$ python3 -q
>>> import numpy as np
>>> np.set_printoptions(precision=2, suppress=True, linewidth=140)
>>> M = np.load("dump.npy")
>>> M
array([[ 1, -1, -1,  1,  1, -1, -1,  1],
       [ 1, -1,  1, -1, -1,  1, -1,  1],
       [ 1,  1, -1, -1, -1, -1,  1,  1],
       [ 1,  1,  1,  1,  1,  1,  1,  1],
       [ 1,  1,  1,  1, -1, -1, -1, -1],
       [ 1, -1,  1, -1,  1, -1,  1, -1],
       [ 1,  1, -1, -1,  1,  1, -1, -1],
       [ 1, -1, -1,  1, -1,  1,  1, -1]])
>>> r0 = np.array([3, 0, 4, -2, -5, 3, -1, 0])
>>> A2 = M + np.outer(r0, np.eye(8)[1])
>>> round(float(np.linalg.det(A2) / np.linalg.det(M)), 2), round(float(1 + np.linalg.solve(M, r0)[1]), 2)
(-0.25, -0.25)
>>> m1 = np.loadtxt("block13.csv", delimiter=",")
>>> m1
array([[0., 0., 0., 1., 1., 2., 0., 2.],
       [3., 3., 2., 0., 2., 1., 0., 2.],
       [2., 2., 3., 2., 3., 0., 2., 0.],
       [2., 1., 3., 0., 1., 0., 2., 3.],
       [2., 1., 1., 0., 2., 3., 0., 0.],
       [1., 0., 1., 3., 3., 1., 1., 3.],
       [3., 3., 3., 3., 2., 3., 0., 2.],
       [3., 1., 1., 0., 1., 1., 0., 1.]])
>>> r0 = np.array([0, 3, 1, 1, 1, -3, -1, 2])
>>> A2 = m1 + np.outer(r0, np.eye(8)[1])
>>> np.linalg.matrix_rank(np.linalg.inv(A2) - np.linalg.inv(m1), tol=1e-8)
np.int64(1)
>>> round(np.linalg.det(A2) / np.linalg.det(m1), 2), np.round(1 + np.linalg.solve(m1, r0)[1], 2)
(np.float64(4.94), np.float64(4.94))
>>> x = np.array([-2, 0, 0, 1, 0, 2, 2, -1])
>>> h1 = np.maximum(m1 @ x, 0)
>>> np.maximum(m1 @ x, 0) - np.maximum(-m1 @ x, 0)
array([ 3., -6.,  2., -3.,  2.,  2.,  1., -5.])
>>> np.tanh(m1 @ x)
array([ 1.  , -1.  ,  0.96, -1.  ,  0.96,  0.96,  0.76, -1.  ])
>>> A2 = m1 / np.sqrt((m1 ** 2).mean(axis=1, keepdims=True))
>>> print(np.linalg.norm(A2, axis=1))
[2.83 2.83 2.83 2.83 2.83 2.83 2.83 2.83]
>>> A2[3]
array([1.07, 0.53, 1.6 , 0.  , 0.53, 0.  , 1.07, 1.6 ])
>>> print(np.linalg.matrix_rank(m1 - m1.mean(axis=1, keepdims=True)))
7
>>> A2 = M / np.sqrt((M ** 2).mean(axis=1, keepdims=True))
>>> np.linalg.norm(A2, axis=1)
array([2.83, 2.83, 2.83, 2.83, 2.83, 2.83, 2.83, 2.83])
>>> M - M.mean(axis=1, keepdims=True)
array([[ 1., -1., -1.,  1.,  1., -1., -1.,  1.],
       [ 1., -1.,  1., -1., -1.,  1., -1.,  1.],
       [ 1.,  1., -1., -1., -1., -1.,  1.,  1.],
       [ 0.,  0.,  0.,  0.,  0.,  0.,  0.,  0.],
       [ 1.,  1.,  1.,  1., -1., -1., -1., -1.],
       [ 1., -1.,  1., -1.,  1., -1.,  1., -1.],
       [ 1.,  1., -1., -1.,  1.,  1., -1., -1.],
       [ 1., -1., -1.,  1., -1.,  1.,  1., -1.]])
>>> np.linalg.matrix_rank(A2) == np.linalg.matrix_rank(M)
np.True_
>>> feats = np.load("m.npy")
>>> feats
array([[   1,   -1,    1,   -1],
       [   1,    0,    0,    0],
       [   1,    1,    1,    1],
       [   1,    2,    4,    8],
       [   1,    3,    9,   27],
       [   1,    4,   16,   64],
       [   1,    5,   25,  125],
       [   1,    6,   36,  216],
       [   1,    7,   49,  343],
       [   1,    8,   64,  512],
       [   1,    9,   81,  729],
       [   1,   10,  100, 1000]])
>>> # column 3 dominates
>>> print(np.linalg.matrix_rank(feats, rtol=0.1))
1
>>> A2 = feats[0, 0] * feats[1:] - np.outer(feats[1:, 0], feats[0])
>>> A2
array([[   0,    1,   -1,    1],
       [   0,    2,    0,    2],
       [   0,    3,    3,    9],
       [   0,    4,    8,   28],
       [   0,    5,   15,   65],
       [   0,    6,   24,  126],
       [   0,    7,   35,  217],
       [   0,    8,   48,  344],
       [   0,    9,   63,  513],
       [   0,   10,   80,  730],
       [   0,   11,   99, 1001]])
>>> np.flatnonzero(~A2.round(6).any(axis=1))
array([], dtype=int64)
>>> print(np.linalg.matrix_rank(A2), np.linalg.matrix_rank(feats))
3 4
>>> Uu, sigma, Vt = np.linalg.svd(feats)
>>> print(sigma)
[1415.41   27.15    2.42    1.75]
>>> np.argmax(sigma[:-1] / (sigma[1:] + 1e-6)) + 1
np.int64(1)
>>> A2 = Uu[:, :1] @ np.diag(sigma[:1]) @ Vt[:1]
>>> np.linalg.matrix_rank(feats, rtol=0.05)
np.int64(1)
>>> np.linalg.matrix_rank(A2)
np.int64(1)
>>> np.round(np.abs(feats - A2).max(), 2)
np.float64(11.73)
>>> round(np.linalg.norm(feats - A2) / np.linalg.norm(feats), 2)
np.float64(0.02)
>>> F = np.loadtxt("data.csv", delimiter=",")
>>> F
array([[0., 0., 0., 2., 0., 0., 0., 0., 0., 0., 0., 0.],
       [0., 0., 0., 0., 0., 0., 2., 0., 2., 0., 2., 1.],
       [0., 2., 2., 0., 0., 0., 1., 2., 0., 0., 2., 2.],
       [2., 0., 0., 0., 0., 2., 0., 0., 0., 0., 0., 0.],
       [0., 2., 0., 0., 0., 0., 0., 0., 0., 0., 0., 0.],
       [0., 0., 0., 0., 0., 0., 0., 0., 0., 2., 0., 0.],
       [0., 0., 0., 0., 0., 0., 0., 0., 0., 0., 0., 0.]])
>>> t3 = np.stack([F, 2 * F, F[::-1]])
>>> np.linalg.matrix_rank(t3.reshape(3, -1))
np.int64(2)
>>> t3.shape
(3, 7, 12)
>>> cov = F.T @ F
>>> np.trace(cov), (F ** 2).sum()
(np.float64(54.0), np.float64(54.0))
>>> cov
array([[4., 0., 0., 0., 0., 4., 0., 0., 0., 0., 0., 0.],
       [0., 8., 4., 0., 0., 0., 2., 4., 0., 0., 4., 4.],
       [0., 4., 4., 0., 0., 0., 2., 4., 0., 0., 4., 4.],
       [0., 0., 0., 4., 0., 0., 0., 0., 0., 0., 0., 0.],
       [0., 0., 0., 0., 0., 0., 0., 0., 0., 0., 0., 0.],
       [4., 0., 0., 0., 0., 4., 0., 0., 0., 0., 0., 0.],
       [0., 2., 2., 0., 0., 0., 5., 2., 4., 0., 6., 4.],
       [0., 4., 4., 0., 0., 0., 2., 4., 0., 0., 4., 4.],
       [0., 0., 0., 0., 0., 0., 4., 0., 4., 0., 4., 2.],
       [0., 0., 0., 0., 0., 0., 0., 0., 0., 4., 0., 0.],
       [0., 4., 4., 0., 0., 0., 6., 4., 4., 0., 8., 6.],
       [0., 4., 4., 0., 0., 0., 4., 4., 2., 0., 6., 5.]])
>>> np.round(np.linalg.eigvalsh(cov)[::-1], 2) + 0
array([26.47,  8.86,  8.  ,  4.  ,  4.  ,  2.68,  0.  ,  0.  ,  0.  ,  0.  ,  0.  ,  0.  ])
>>> np.linalg.matrix_rank(cov)
np.int64(6)
>>> rng = np.random.default_rng(8664)
>>> z = rng.permutation(12)
>>> print(z)
[ 1  6  9  8  2 11  0  7 10  5  3  4]
>>> A2 = cov[z][:, z]
>>> np.round(np.sort(np.abs(np.linalg.eigvals(A2))), 2) + 0
array([ 0.  ,  0.  ,  0.  ,  0.  ,  0.  ,  0.  ,  2.68,  4.  ,  4.  ,  8.  ,  8.86, 26.47])
>>> np.allclose(A2, cov)
False
>>> A2
array([[8., 2., 0., 0., 4., 4., 0., 4., 4., 0., 0., 0.],
       [2., 5., 0., 4., 2., 4., 0., 2., 6., 0., 0., 0.],
       [0., 0., 4., 0., 0., 0., 0., 0., 0., 0., 0., 0.],
       [0., 4., 0., 4., 0., 2., 0., 0., 4., 0., 0., 0.],
       [4., 2., 0., 0., 4., 4., 0., 4., 4., 0., 0., 0.],
       [4., 4., 0., 2., 4., 5., 0., 4., 6., 0., 0., 0.],
       [0., 0., 0., 0., 0., 0., 4., 0., 0., 4., 0., 0.],
       [4., 2., 0., 0., 4., 4., 0., 4., 4., 0., 0., 0.],
       [4., 6., 0., 4., 4., 6., 0., 4., 8., 0., 0., 0.],
       [0., 0., 0., 0., 0., 0., 4., 0., 0., 4., 0., 0.],
       [0., 0., 0., 0., 0., 0., 0., 0., 0., 0., 4., 0.],
       [0., 0., 0., 0., 0., 0., 0., 0., 0., 0., 0., 0.]])
>>> np.trace(A2)
np.float64(54.0)
>>> np.abs(np.diag(np.linalg.qr(F)[1])) > 1e-9
array([ True,  True,  True,  True, False, False, False])
>>> print(np.linalg.lstsq(F[:-1].T, F[-1])[2])
6
>>> np.unique(F.round(6), axis=0).shape
(7, 12)
>>> data = np.load("mat.npy")
>>> data
array([[-0.64, -0.7 , -3.4 , -2.42],
       [-0.57, -1.03, -3.28, -2.79],
       [-0.37, -0.03, -1.5 , -0.95],
       [ 0.68,  0.01, -0.22,  0.18],
       [-0.64, -0.76, -4.19, -2.82],
       [-0.93, -0.29, -3.9 , -3.04],
       [-0.18, -0.34, -0.98, -1.18],
       [-0.18, -0.33, -2.33, -1.73],
       [-0.07, -0.38, -1.1 , -0.95],
       [-0.6 ,  0.36, -1.92, -0.38],
       [ 0.32,  0.27, -0.13,  0.  ],
       [-0.11, -0.4 , -0.11, -0.06],
       [-0.38, -0.1 , -2.75, -1.85],
       [ 0.02, -0.48, -1.21, -0.91],
       [-0.37, -0.65, -2.98, -2.05],
       [-0.41, -0.65, -4.47, -2.78],
       [-0.08, -0.34, -1.02, -1.04],
       [-0.38,  0.47, -1.01, -1.15],
       [-0.42, -0.03, -1.32, -0.68],
       [-0.07,  0.84, -1.71, -1.09],
       [ 0.13, -0.51, -1.01, -1.07],
       [-0.23, -0.32, -0.93, -1.55],
       [ 0.02, -0.22,  0.  , -0.75],
       [-0.22, -0.24, -2.8 , -1.62],
       [-0.65, -0.72, -2.49, -1.92],
       [-0.23,  0.23, -3.63, -2.46],
       [ 0.08, -0.03, -0.59, -0.16],
       [-0.48,  0.29, -0.46,  0.51],
       [-0.2 , -0.3 , -0.05,  0.26],
       [-0.03, -0.54, -2.69, -2.29],
       [-0.23, -0.2 , -1.2 , -1.12],
       [-0.31, -0.69, -2.87, -1.32],
       [-0.53, -0.69, -3.77, -2.44],
       [-0.3 , -1.38, -3.65, -2.87],
       [-0.49, -0.08, -3.87, -3.42]])
>>> z = data[:, 0] > np.median(data[:, 0])
>>> r0 = data[z].mean(axis=0) - data[~z].mean(axis=0)
>>> np.argsort(-np.abs(r0).round(6), kind="stable")
array([2, 3, 0, 1])
>>> round(float((((data - data.mean(axis=0)) @ r0 > 0) == z).mean()), 2)
0.71
>>> r0
array([0.47, 0.15, 1.62, 1.05])
>>> Uu, sigma, Vt = np.linalg.svd(F)
>>> evecs = Vt[:(sigma > 1e-8).sum()]
>>> x = F[4] + 4 * F[3] + rng.integers(2) * np.eye(12)[6]
>>> print(x)
[8. 2. 0. 0. 0. 8. 1. 0. 0. 0. 0. 0.]
>>> np.diag(evecs.T @ evecs)
array([0.5 , 1.  , 0.33, 1.  , 0.  , 0.5 , 0.31, 0.33, 0.43, 1.  , 0.36, 0.24])
>>> np.allclose(evecs.T @ evecs @ x, x)
False
>>> x = np.array([0, -1, 2, 2, -2, -1, -2, -1])
>>> h1 = np.maximum(M @ x, 0)
>>> np.flatnonzero(h1 > 1e-9)
array([0, 1, 4, 7])
>>> np.maximum(M @ (3 * x), 0)
array([ 3,  9,  0,  0, 27,  0,  0,  3])
>>> np.tanh(M @ x)
array([ 0.76,  1.  , -1.  , -1.  ,  1.  , -0.76, -1.  ,  0.76])
>>> A2 = np.array([[-1, -1], [5, 2], [-2, 5], [5, 0]])
>>> print(np.einsum("ij->j", data))
[ -9.05  -9.96 -69.54 -49.91]
>>> print(np.vstack([data, A2.T]).shape)
(37, 4)
>>> np.linalg.matrix_rank(np.vstack([data, A2.T]))
np.int64(4)
>>> print(np.linalg.matrix_rank(data @ A2))
2
>>> arr = np.load("w.npy")
>>> arr
array([[ -0.8,  -1.2,   0.2,  -0.7,   0.1,  -0.3,  -0.2,   0.9,   0.3],
       [  0.5,   0.5,  -0.4,  -1.2,   0.6,   1.7,   0.7,  -0.9,  -0.6],
       [ -0.2,   0.9,  -1.6,   1.9,   0.4,  -1.1,  -0.6,   1.2,  -1. ],
       [ -0.4,  -1.1,   0.4,   0.4,  -0.6,  -1.2,   1.2,   1.9,  -0.8],
       [ -0.1,  -0.6,   0.2,   0.9,  -0.5,   1.7,   1. ,   0.1,   0.5],
       [  0.2,  -1.9,   0.9,   0.1,  -1.2,  -0.8,  -0.1,  -0.1,  -0.4],
       [  0.2,   1. ,  -1.9,   0.5,  -1.8,  -1.2,  -0.5,  -0.6,   0.3],
       [ -0.6,   1.2,   0.8,   0.9,  -1.3,   0. ,   0.3,  -0.1,   1. ],
       [ -1.5,  -0.2,   0.8,  -1.3,   0.3,   0. ,   0.7,   1.3,  -1.1],
       [ -0.8,   0.2,   1.3,  -0.7,   1.2,  -1.1,  -0.3,   0.1,  -0.7],
       [  1.4,   0.3,  -0.7,   0.4,   1.2,   0.5,  -0.2,  -0.1,  -2.6],
       [  1.8,   1. ,   0.4,   2. ,  -2.2,   0.7,   1. ,  -0.7,  -0.7],
       [  0.6,  -0.6,  -1.7,  -1.2,  -0.1,   0.5,   0.1,   0.9,   0.8],
       [  0. ,  -0.8,   0.7,   0.1,   0.2,  -0.9,   0.4,  -1.1,  -0.9],
       [ -0.8,  -1.3,   0.5,  -0.3,   0.6,   0.6,  -1.4,  -0.5,   0.6],
       [ -1.6,   0.2,  -0.4,   0.9,  -0.7,   1.1,   1.8,   0.7,   0.4],
       [ -0.7,  -0.8,  -0.3,  -0.2,   0.6,  -0.1,  -0.6,   0. ,   1.4],
       [  0.2,  -2.4,  -1.3,   1.1,   0.3,  -1. ,   1.2,   1.3,  -0.8],
       [  0. ,  -0.7,   0.6,   0.2,   0.5,  -2.2,  -0.6,  -0.8,   0.4],
       [  0.8,   0.1,  -0.9,   1.7,  -0.4,   1. ,  -0.4,   1.3,  -0.2],
       [ -0.7,  -0.4,  -1.2,   1.1,   0.7,  -0.2,   0.5,   2.2,   0.7],
       [  0.3,  -1. ,   0.3,   0.6,   0.2,   0.9,  -0.8,   0.9,   1.4],
       [  0. ,   0.7,  -0.5,   1.6,  -0.7,   0. ,  -0.5,   0.3,  -0.8],
       [ -1.2,  -1.6,   0.8,   0.4,  -0.7,   0. ,   0.5,   0.1,   1. ],
       [ -0.5,  -1.1,   2. ,   0. ,  -0.5,   0. ,   1.2,  -1.2,   0. ],
       [  0.3,   0.9,  -0.6,   0. ,  -0.6,   1.4,   0. ,   1.9,   0.5],
       [ -0.1,  -0.4,   1.1,  -1.6,   0.6,   1.4,   0.3,  -0.2,  -1.4],
       [  2.8,  -1.6,   0.7,  -0.5,  -0.5,   0. ,   0.4,  -1.3,  -2. ],
       [  0.6,  -1.2,  -0.2,  -0.4,  -1.2,   0.7,  -2.1,  -1.7,  -1.8],
       [  0.8,  -0.5,   0.5,  -0.7,  -0.9,   1.1,   1. ,  -1.2,  -1.2],
       [  1.6,   1.5,  -0.4,  -1.1,   0. ,   1.5,   1.3,   0.9,   0.4],
       [-36. ,  -6. ,  20. ,  -6. ,  12. , -14. ,  42. , -12. ,  -2. ],
       [ -0.3,  -0.2,  -1.7,  -1.2,   1.2,  -0.8,  -0.8,   0.1,   0. ],
       [  0. ,   0.6,   0.1,  -1.7,  -0.6,   1. ,   1.2,  -0.2,  -0.3],
       [ -1.5,   0.4,  -0.2,   1.3,  -0.2,  -0.9,   0.9,   0.3,   0.2],
       [  0. ,  -0.9,  -0.6,   0.2,   1. ,   0.2,  -0.2,  -1.4,  -0.9],
       [ -0.1,  -0.7,   0.2,   1.3,  -0.3,  -0.7,  -1. ,  -1.2,   1.7],
       [  1.7,   0.3,   1.9,   0. ,   0.6,  -0.2,  -1. ,   1.2,  -0.5],
       [ -0.6,   0.7,  -0.3,  -0.7,   0.8,  -1. ,  -1.2,   0.6,   0.4],
       [ -0.4,  -0.1,   0.2,  -0.8,   0.7,  -0.7,  -0.2,  -0.6,  -1.3],
       [ -0.5,  -0.6,   0.1,  -1.1,   0.5,   0.5,   0.6,   0.2,   0.1],
       [  2.1,  -1.4,   0.9,   0.4,   0.5,   0.6,  -0.4,   0.8,  -0.1]])
>>> dist = np.linalg.norm(arr[:, None] - arr[None], axis=-1)
>>> dist.mean(axis=1).argmax()
np.int64(31)
>>> dist[:5, :5]
array([[0.  , 3.78, 4.18, 2.62, 3.14],
       [3.78, 0.  , 5.08, 4.95, 3.14],
       [4.18, 5.08, 0.  , 3.88, 4.6 ],
       [2.62, 4.95, 3.88, 0.  , 3.74],
       [3.14, 3.14, 4.6 , 3.74, 0.  ]])
>>> np.flatnonzero(dist[9] < dist.mean() / 2)
array([ 0,  8,  9, 13, 14, 16, 18, 26, 32, 35, 37, 38, 39, 40])
>>> dist[9].round(6).argsort(kind="stable")[:4]
array([ 9, 39, 38, 13])
